% python3 -q
>>> import numpy as np
>>> np.set_printoptions(precision=1, suppress=True, linewidth=160)
>>> r0 = np.array([-8, -5, 2, 1, -3, 1, 2])
>>> data = np.array([np.roll(r0, i) for i in range(7)])
>>> data
array([[-8, -5,  2,  1, -3,  1,  2],
       [ 2, -8, -5,  2,  1, -3,  1],
       [ 1,  2, -8, -5,  2,  1, -3],
       [-3,  1,  2, -8, -5,  2,  1],
       [ 1, -3,  1,  2, -8, -5,  2],
       [ 2,  1, -3,  1,  2, -8, -5],
       [-5,  2,  1, -3,  1,  2, -8]])
>>> vec = np.array([-2, 4, -5, -5, 5, 1, 5])
>>> rhs = data @ vec
>>> coef, lr = np.zeros(7), 1 / np.linalg.norm(data, 2) ** 2
>>> for i in range(5):
...     coef -= lr * data.T @ (data @ coef - rhs)
...     if i % 1 == 0: print(i, round(np.linalg.norm(data @ coef - rhs), 1))
... 
0 43.4
1 31.7
2 25.0
3 21.3
4 19.2
>>> coef
array([ 0.8,  2. , -3.8, -4.1,  3. ,  3.5,  1.4])
>>> vec = np.array([-2, 3, 2, 2, 0, 0, -3])
>>> rhs = data @ vec
>>> rhs
array([  1, -37, -13,  -6, -11,  10,  36])
>>> np.round(np.linalg.solve(data, rhs), 1) + 0
array([-2.,  3.,  2.,  2.,  0.,  0., -3.])
>>> np.round(np.linalg.solve(data, data[:, 4]), 1) + 0
array([0., 0., 0., 0., 1., 0., 0.])
>>> (data @ data)[0]
array([ 42,  99,  -9, -47,  46,  22, -53])
>>> np.allclose(data @ data.T, data.T @ data)
True
>>> M = np.loadtxt("sample8.csv", delimiter=",")
>>> print(M)
[[ 1.  0.  0.  0.  0.  0.  0.  0.  0.  0.  0.  0.  0.]
 [ 0.  1.  0.  0.  0.  0.  0.  0.  0.  0.  0.  0.  0.]
 [ 0.  0.  1.  0.  0.  0.  0.  0.  0.  0.  0.  0.  0.]
 [ 2. -3. -1.  1.  0.  0.  0.  0.  0.  0.  0.  0.  0.]
 [ 0.  2.  1.  0.  1.  0.  0.  0.  0.  0.  0.  0.  0.]
 [ 0. -2.  1.  1.  3.  1.  0.  0.  0.  0.  0.  0.  0.]
 [-1. -3.  3.  1.  0.  0.  1.  0.  0.  0.  0.  0.  0.]
 [ 2. -2.  1.  1. -2. -3. -3.  1.  0.  0.  0.  0.  0.]
 [ 3.  0. -1. -2.  2.  3.  2.  3.  1.  0.  0.  0.  0.]
 [ 3. -2. -3.  2.  2. -3. -3. -3. -2.  1.  0.  0.  0.]
 [-3. -1. -1. -2.  1.  3.  2. -2. -3. -3.  1.  0.  0.]
 [-3.  2.  2.  3.  0.  2.  0.  2. -3. -2.  3.  1.  0.]
 [ 3. -3.  2. -2. -3.  1. -1.  3.  0. -2.  0. -2.  1.]]
>>> rng = np.random.default_rng(1351)
>>> other = M + rng.integers(-2, 3, (13, 12)) @ rng.integers(-2, 3, (12, 13))
>>> print(other)
[[  5. -10.  -8.  -8.  -7.   1.  -1.   3.   3.  -5.  -3.   0.  -6.]
 [  1.   1.  -6.  -4.  -3.  13.   3.  -5.   9.   4. -12.  -9.   0.]
 [ -1.  -1.  12.   8.   2. -11.  -4.  -6.   6.   3.   8.   2.  11.]
 [ 17. -11.  -3.  -3.  -2.  -3.  -1.   1.   1. -10.  -1.   6.   3.]
 [ -3.   4. -13.  -9.  -1.  16.  -2. -11.  10.  -5. -14.   4.  -2.]
 [ -1.  -8. -11.   4.  -1.   8.   6.  -7.  12.   3.  -9.  -1.   2.]
 [  5.  -1.   6.  -7.   1.   4.   4.  11.  -6.   4.   7.  -5.  -6.]
 [ -1.  -1.   7.  10.   0.  -4.  -1.  -4.   3.   4.   2.   1.   4.]
 [  0.  10.  -3.   2.   1.  -4.   2.  -5.   3.   3.  -1.   9.  -2.]
 [ -1.   2.  -8.  -2.   0.   4.  -2.  -5.   1.   0.  -4.   5.  -1.]
 [ -3.   6.  -7.  -5.   2.  15.  11.  -3.  -3.  -2.  -7.   1.  -9.]
 [ -8.   5.  -3.   8.   7.  15.  10.   5.  -8.   7.   2.  -8.  -5.]
 [ -4. -11.  -3.  -5.  -7.   3. -12.   0.   1.  -9.   3.   7.   3.]]
>>> np.linalg.matrix_rank(other - M, tol=1e-8)
np.int64(12)
>>> Uu, s, Vh = np.linalg.svd(M)
>>> s.round(1) + 0
array([10.7,  8.9,  7.5,  6.9,  5.3,  4.9,  2.5,  1.3,  1.1,  0.6,  0.2,  0. ,  0. ])
>>> other = Uu[:, :12] @ np.diag(s[:12]) @ Vh[:12]
>>> np.linalg.matrix_rank(other)
np.int64(12)
>>> np.round(np.linalg.norm(M - other) / np.linalg.norm(M), 1)
np.float64(0.0)
>>> arr = np.array([[-3, 3, 1, -1, 1, 3, -3, -2],
...     [-1, -1, 0, 2, -1, 0, 0, -3],
...     [2, 0, 3, 0, -1, -3, -1, -3],
...     [1, 0, -2, 1, -3, 2, -1, 0],
...     [-3, -2, -1, 0, 1, 3, 1, 3],
...     [-3, 0, 3, -2, 1, 2, -1, 0]]) * (rng.random((6, 8)) < 0.3)
>>> arr
array([[-3,  0,  1,  0,  0,  0,  0,  0],
       [ 0, -1,  0,  0, -1,  0,  0, -3],
       [ 2,  0,  3,  0, -1,  0,  0, -3],
       [ 1,  0,  0,  0,  0,  0,  0,  0],
       [ 0, -2,  0,  0,  0,  3,  0,  0],
       [ 0,  0,  0, -2,  1,  0,  0,  0]])
>>> [round(float(x), 1) for x in np.linalg.svd(arr, compute_uv=False)[:3]]
[5.4, 3.7, 3.3]
>>> np.argsort(-np.linalg.norm(arr, axis=0).round(6), kind="stable")[:3]
array([7, 0, 2])
>>> r0 = np.array([0, 1])
>>> np.correlate(arr[1], arr[3], "full")
array([ 0,  0,  0,  0,  0,  0,  0,  0, -1,  0,  0, -1,  0,  0, -3])
>>> np.cross(arr[1, :3], arr[3, :3])
array([0, 0, 1])
>>> np.polyval(r0, arr[1])
array([1, 1, 1, 1, 1, 1, 1, 1])
>>> np.array([np.convolve(row, r0, "same") for row in arr])
array([[ 0, -3,  0,  1,  0,  0,  0,  0],
       [ 0,  0, -1,  0,  0, -1,  0,  0],
       [ 0,  2,  0,  3,  0, -1,  0,  0],
       [ 0,  1,  0,  0,  0,  0,  0,  0],
       [ 0,  0, -2,  0,  0,  0,  3,  0],
       [ 0,  0,  0,  0, -2,  1,  0,  0]])
>>> Uu, s, Vh = np.linalg.svd(arr)
>>> s
array([5.4, 3.7, 3.3, 2.3, 2.1, 0.1])
>>> np.argmax(s[:-1] / (s[1:] + 1e-6)) + 1
np.int64(5)
>>> other = Uu[:, :5] @ np.diag(s[:5]) @ Vh[:5]
>>> np.linalg.matrix_rank(other)
np.int64(5)
>>> np.linalg.matrix_rank(arr, rtol=0.05)
np.int64(5)
>>> np.round(np.linalg.norm(arr - other) / np.linalg.norm(arr), 1)
np.float64(0.0)
>>> other.round(1) + 0
array([[-3. ,  0. ,  1. ,  0. ,  0. ,  0. ,  0. ,  0. ],
       [ 0. , -1. ,  0. ,  0. , -1. ,  0. ,  0. , -3. ],
       [ 2. ,  0. ,  3. ,  0. , -1. ,  0. ,  0. , -3. ],
       [ 1. ,  0.1,  0. ,  0. ,  0. ,  0. ,  0. ,  0. ],
       [ 0. , -2. ,  0. ,  0. ,  0. ,  3. ,  0. ,  0. ],
       [ 0. ,  0. ,  0. , -2. ,  1. ,  0. ,  0. ,  0. ]])
>>> round(float(np.abs(arr - other).max()), 1)
0.1
>>> J = np.load("dump.npy")
>>> J
array([[0, 1, 1, 0, 0, 1, 0, 0, 0, 0],
       [1, 0, 1, 0, 0, 1, 0, 0, 0, 0],
       [1, 1, 0, 0, 0, 1, 0, 0, 1, 0],
       [0, 0, 0, 0, 0, 0, 1, 1, 0, 1],
       [0, 0, 0, 0, 0, 0, 1, 1, 0, 1],
       [1, 1, 1, 0, 0, 0, 0, 0, 0, 0],
       [0, 0, 0, 1, 1, 0, 0, 0, 0, 1],
       [0, 0, 0, 1, 1, 0, 0, 0, 0, 1],
       [0, 0, 1, 0, 0, 0, 0, 0, 0, 0],
       [0, 0, 0, 1, 1, 0, 1, 1, 0, 0]])
>>> np.linalg.lstsq(J[:-1].T, J[-1])[2]
np.int32(7)
>>> print(round(np.trace(np.linalg.pinv(J) @ J), 1))
8.0
>>> np.unique(J.round(6), axis=0).shape
(8, 10)
>>> np.abs(np.diag(np.linalg.qr(J)[1])) > 1e-9
array([ True,  True,  True,  True, False,  True,  True, False,  True,  True])
>>> vals, V = np.linalg.eigh(J)
>>> round(float(vals.sum()), 1), np.trace(J)
(0.0, np.int64(0))
>>> np.round(V @ np.diag(vals) @ V.T, 1) + 0
array([[0., 1., 1., 0., 0., 1., 0., 0., 0., 0.],
       [1., 0., 1., 0., 0., 1., 0., 0., 0., 0.],
       [1., 1., 0., 0., 0., 1., 0., 0., 1., 0.],
       [0., 0., 0., 0., 0., 0., 1., 1., 0., 1.],
       [0., 0., 0., 0., 0., 0., 1., 1., 0., 1.],
       [1., 1., 1., 0., 0., 0., 0., 0., 0., 0.],
       [0., 0., 0., 1., 1., 0., 0., 0., 0., 1.],
       [0., 0., 0., 1., 1., 0., 0., 0., 0., 1.],
       [0., 0., 1., 0., 0., 0., 0., 0., 0., 0.],
       [0., 0., 0., 1., 1., 0., 1., 1., 0., 0.]])
>>> np.round(np.linalg.eigvalsh(J @ J), 1) + 0
array([ 0. ,  0. ,  0.2,  1. ,  1. ,  1.5,  2.3,  4. ,  9.5, 10.5])
>>> np.round(V.T @ J @ V, 1) + 0
array([[-2. ,  0. ,  0. ,  0. ,  0. ,  0. ,  0. ,  0. ,  0. ,  0. ],
       [ 0. , -1.5,  0. ,  0. ,  0. ,  0. ,  0. ,  0. ,  0. ,  0. ],
       [ 0. ,  0. , -1.2,  0. ,  0. ,  0. ,  0. ,  0. ,  0. ,  0. ],
       [ 0. ,  0. ,  0. , -1. ,  0. ,  0. ,  0. ,  0. ,  0. ,  0. ],
       [ 0. ,  0. ,  0. ,  0. , -1. ,  0. ,  0. ,  0. ,  0. ,  0. ],
       [ 0. ,  0. ,  0. ,  0. ,  0. ,  0. ,  0. ,  0. ,  0. ,  0. ],
       [ 0. ,  0. ,  0. ,  0. ,  0. ,  0. ,  0. ,  0. ,  0. ,  0. ],
       [ 0. ,  0. ,  0. ,  0. ,  0. ,  0. ,  0. ,  0.4,  0. ,  0. ],
       [ 0. ,  0. ,  0. ,  0. ,  0. ,  0. ,  0. ,  0. ,  3.1,  0. ],
       [ 0. ,  0. ,  0. ,  0. ,  0. ,  0. ,  0. ,  0. ,  0. ,  3.2]])
>>> print(np.unique(vals.round(6) + 0, return_counts=True)[1])
[1 1 1 2 2 1 1 1]
>>> (vals > 1e-8).sum(), (vals < -1e-8).sum()
(np.int64(3), np.int64(5))
>>> np.linalg.eigvalsh(J + -2 * np.eye(10))
array([-4. , -3.5, -3.2, -3. , -3. , -2. , -2. , -1.6,  1.1,  1.2])
>>> other = J / np.linalg.norm(J, axis=1, keepdims=True)
>>> G = other @ other.T
>>> np.argwhere(np.triu(np.abs(G) > 0.95, 1))
array([[3, 4],
       [6, 7]])
>>> (np.abs(G) > 0.9).astype(int)
array([[1, 0, 0, 0, 0, 0, 0, 0, 0, 0],
       [0, 1, 0, 0, 0, 0, 0, 0, 0, 0],
       [0, 0, 1, 0, 0, 0, 0, 0, 0, 0],
       [0, 0, 0, 1, 1, 0, 0, 0, 0, 0],
       [0, 0, 0, 1, 1, 0, 0, 0, 0, 0],
       [0, 0, 0, 0, 0, 1, 0, 0, 0, 0],
       [0, 0, 0, 0, 0, 0, 1, 1, 0, 0],
       [0, 0, 0, 0, 0, 0, 1, 1, 0, 0],
       [0, 0, 0, 0, 0, 0, 0, 0, 1, 0],
       [0, 0, 0, 0, 0, 0, 0, 0, 0, 1]])
>>> other = J + rng.integers(-2, 3, (10, 8)) @ rng.integers(-2, 3, (8, 10))
>>> other
array([[  7,   5,  -8,  -6,   4, -13,   7,   5,   4,  -6],
       [  0,   9,   0,   3,  -6,   1,   1,   2,  -5,  -6],
       [ -2,   3,   4,  -6,   1,  -1,   2,   3,  -2,   0],
       [ -2, -10,   3,  10, -10,   6,  -5,  -5,  -1,   7],
       [ -3,   1,   4,  -6,   5,   8,   7,  -2,  -7,   3],
       [ -6,  -5,   4,   1,   0,   0,  -8,   7,   6,   4],
       [  2,  -6,   4,   4,   3,   4,  -2,  -8,  -7,   1],
       [ -5,  -1,  -3,  -2,  -3,  -6,   4,   9,  -2,  -1],
       [  7,  -4,  -1,   1,   5,  14,  -5, -15,  -6,   2],
       [ -6, -13,  11,   2,   6,  -2,  -4,   3,   6,   8]])
>>> other - J
array([[  7,   4,  -9,  -6,   4, -14,   7,   5,   4,  -6],
       [ -1,   9,  -1,   3,  -6,   0,   1,   2,  -5,  -6],
       [ -3,   2,   4,  -6,   1,  -2,   2,   3,  -3,   0],
       [ -2, -10,   3,  10, -10,   6,  -6,  -6,  -1,   6],
       [ -3,   1,   4,  -6,   5,   8,   6,  -3,  -7,   2],
       [ -7,  -6,   3,   1,   0,   0,  -8,   7,   6,   4],
       [  2,  -6,   4,   3,   2,   4,  -2,  -8,  -7,   0],
       [ -5,  -1,  -3,  -3,  -4,  -6,   4,   9,  -2,  -2],
       [  7,  -4,  -2,   1,   5,  14,  -5, -15,  -6,   2],
       [ -6, -13,  11,   1,   5,  -2,  -5,   2,   6,   8]])
>>> np.round(np.linalg.svd(other - J, compute_uv=False), 1) + 0
array([38. , 29.6, 19.9, 17.6, 10.4,  7.9,  6.2,  3.3,  0. ,  0. ])
>>> np.linalg.matrix_rank(other - J, tol=1e-8)
np.int64(8)
>>> other = np.array([[1, 3, 2, 0, 3, 2, 0, 1, 1],
...     [0, 1, 0, 3, 0, 1, 3, 0, 0],
...     [1, 2, 1, 0, 2, 3, 2, 2, 1],
...     [3, 2, 3, 3, 3, 2, 2, 2, 1],
...     [2, 0, 2, 1, 0, 2, 2, 2, 3],
...     [3, 0, 3, 0, 1, 1, 2, 1, 0],
...     [2, 2, 2, 2, 1, 3, 1, 1, 3],
...     [2, 3, 2, 2, 2, 3, 1, 2, 2],
...     [1, 3, 1, 1, 2, 2, 3, 0, 3]])
>>> m1 = other - other.T
>>> print(m1)
[[ 0  3  1 -3  1 -1 -2 -1  0]
 [-3  0 -2  1  0  1  1 -3 -3]
 [-1  2  0 -3  0  0  0  0  0]
 [ 3 -1  3  0  2  2  0  0  0]
 [-1  0  0 -2  0  1  1  0  1]
 [ 1 -1  0 -2 -1  0 -1 -2 -2]
 [ 2 -1  0  0 -1  1  0  0  0]
 [ 1  3  0  0  0  2  0  0  2]
 [ 0  3  0  0 -1  2  0 -2  0]]
>>> W1 = np.array([[4, 3, 1],
...     [3, 5, 5],
...     [0, 4, 1],
...     [0, 1, 1],
...     [0, 5, 0],
...     [3, 1, 3],
...     [2, 0, 1],
...     [3, 0, 2],
...     [5, 1, 4]])
>>> coef = np.array([3, -1, 1])
>>> act = np.maximum(m1 @ W1 + coef, 0)
>>> print(act)
[[ 2 19  7]
 [ 0  0  0]
 [ 5  3  7]
 [18 27  8]
 [ 9  0  6]
 [ 0  0  0]
 [11  0  1]
 [32 21 31]
 [12 11 18]]
>>> (act > 0).mean(axis=0)
array([0.8, 0.6, 0.8])
>>> np.linalg.matrix_rank(act)
np.int64(3)
>>> print((act > 0).astype(int))
[[1 1 1]
 [0 0 0]
 [1 1 1]
 [1 1 1]
 [1 0 1]
 [0 0 0]
 [1 0 1]
 [1 1 1]
 [1 1 1]]
>>> Z = np.array([[-3, 5], [4, 1], [-3, 3]])
>>> (act @ Z).round(6).argmax(axis=1)
array([1, 0, 1, 1, 1, 0, 1, 1, 1])
>>> W1 @ Z
array([[ -3,  26],
       [ -4,  35],
       [ 13,   7],
       [  1,   4],
       [ 20,   5],
       [-14,  25],
       [ -9,  13],
       [-15,  21],
       [-23,  38]])
>>> act @ Z
array([[  49,   50],
       [   0,    0],
       [ -24,   49],
       [  30,  141],
       [ -45,   63],
       [   0,    0],
       [ -36,   58],
       [-105,  274],
       [ -46,  125]])
>>> round(np.linalg.norm(m1, "nuc"), 1)
np.float64(31.7)
>>> round(float(np.linalg.norm(m1[2] - m1[5])), 1)
4.9
>>> np.linalg.norm(m1, axis=0)
array([5.1, 5.8, 3.7, 5.2, 2.8, 4. , 2.6, 4.2, 4.2])
>>> np.round(np.linalg.norm(m1, 1), 1), round(np.linalg.norm(m1, np.inf), 1)
(np.float64(14.0), np.float64(14.0))
>>> m1[2] @ m1[5]
np.int64(3)
>>> round(np.linalg.norm(m1, 2), 1)
np.float64(7.0)
>>> np.round(np.linalg.norm(m1[2], 1), 1), round(np.linalg.norm(m1[2], np.inf), 1)
(np.float64(6.0), np.float64(3.0))
